>>> import numpy as np
>>> import numpy.linalg as la
>>> np.set_printoptions(precision=2, suppress=True, linewidth=160, floatmode="fixed")
>>> Y = np.array([[2, 3], [3, 2], [3, 3]])
>>> A = np.kron(np.eye(3, dtype=int), Y)
>>> A
array([[2, 3, 0, 0, 0, 0],
       [3, 2, 0, 0, 0, 0],
       [3, 3, 0, 0, 0, 0],
       [0, 0, 2, 3, 0, 0],
       [0, 0, 3, 2, 0, 0],
       [0, 0, 3, 3, 0, 0],
       [0, 0, 0, 0, 2, 3],
       [0, 0, 0, 0, 3, 2],
       [0, 0, 0, 0, 3, 3]])
>>> T = np.stack([A, -1 * A, A[::-1]])
>>> T.sum(axis=0)
array([[0, 0, 0, 0, 3, 3],
       [0, 0, 0, 0, 3, 2],
       [0, 0, 0, 0, 2, 3],
       [0, 0, 3, 3, 0, 0],
       [0, 0, 3, 2, 0, 0],
       [0, 0, 2, 3, 0, 0],
       [3, 3, 0, 0, 0, 0],
       [3, 2, 0, 0, 0, 0],
       [2, 3, 0, 0, 0, 0]])
>>> (T @ A.T).shape
(3, 9, 9)
>>> np.einsum("bij,cij->bc", T, T)
array([[ 132, -132,   43],
       [-132,  132,  -43],
       [  43,  -43,  132]])
>>> la.matrix_rank(T)
array([6, 6, 6])
>>> print(la.matrix_rank(T.reshape(3, -1)))
2
>>> print(T.shape)
(3, 9, 6)
>>> la.norm(T, axis=(1, 2))
array([11.49, 11.49, 11.49])
>>> x = np.array([5, 0, 5, 1, 0, 4])
>>> y = A @ x
>>> y
array([10, 15, 15, 13, 17, 18, 12,  8, 12])
>>> np.round(la.pinv(A) @ A, 2) + 0
array([[1.00, 0.00, 0.00, 0.00, 0.00, 0.00],
       [0.00, 1.00, 0.00, 0.00, 0.00, 0.00],
       [0.00, 0.00, 1.00, 0.00, 0.00, 0.00],
       [0.00, 0.00, 0.00, 1.00, 0.00, 0.00],
       [0.00, 0.00, 0.00, 0.00, 1.00, 0.00],
       [0.00, 0.00, 0.00, 0.00, 0.00, 1.00]])
>>> rng = np.random.default_rng(54493)
>>> y = y + 0.05 * rng.normal(size=9)
>>> y
array([10.03, 15.07, 15.02, 13.05, 17.03, 18.02, 12.10,  8.00, 12.07])
>>> b, *_ = la.lstsq(A, y)
>>> [round(float(la.norm(la.solve(A.T @ A + lam * np.eye(6), A.T @ y))), 2) for lam in (0, 1, 10, 100)]
[8.23, 6.65, 5.07, 1.87]
>>> print(b)
[ 5.02 -0.01  5.00  1.02 -0.03  4.06]
>>> A.reshape(-1, 2)
array([[2, 3],
       [0, 0],
       [0, 0],
       [3, 2],
       [0, 0],
       [0, 0],
       [3, 3],
       [0, 0],
       [0, 0],
       [0, 0],
       [2, 3],
       [0, 0],
       [0, 0],
       [3, 2],
       [0, 0],
       [0, 0],
       [3, 3],
       [0, 0],
       [0, 0],
       [0, 0],
       [2, 3],
       [0, 0],
       [0, 0],
       [3, 2],
       [0, 0],
       [0, 0],
       [3, 3]])
>>> print(A.ravel(order="F"))
[2 3 3 0 0 0 0 0 0 3 2 3 0 0 0 0 0 0 0 0 0 2 3 3 0 0 0 0 0 0 3 2 3 0 0 0 0 0 0 0 0 0 2 3 3 0 0 0 0 0 0 3 2 3]
>>> T = A.reshape(9, 2, -1)
>>> np.einsum("ihd,jhd->hij", T, T).shape
(2, 9, 9)
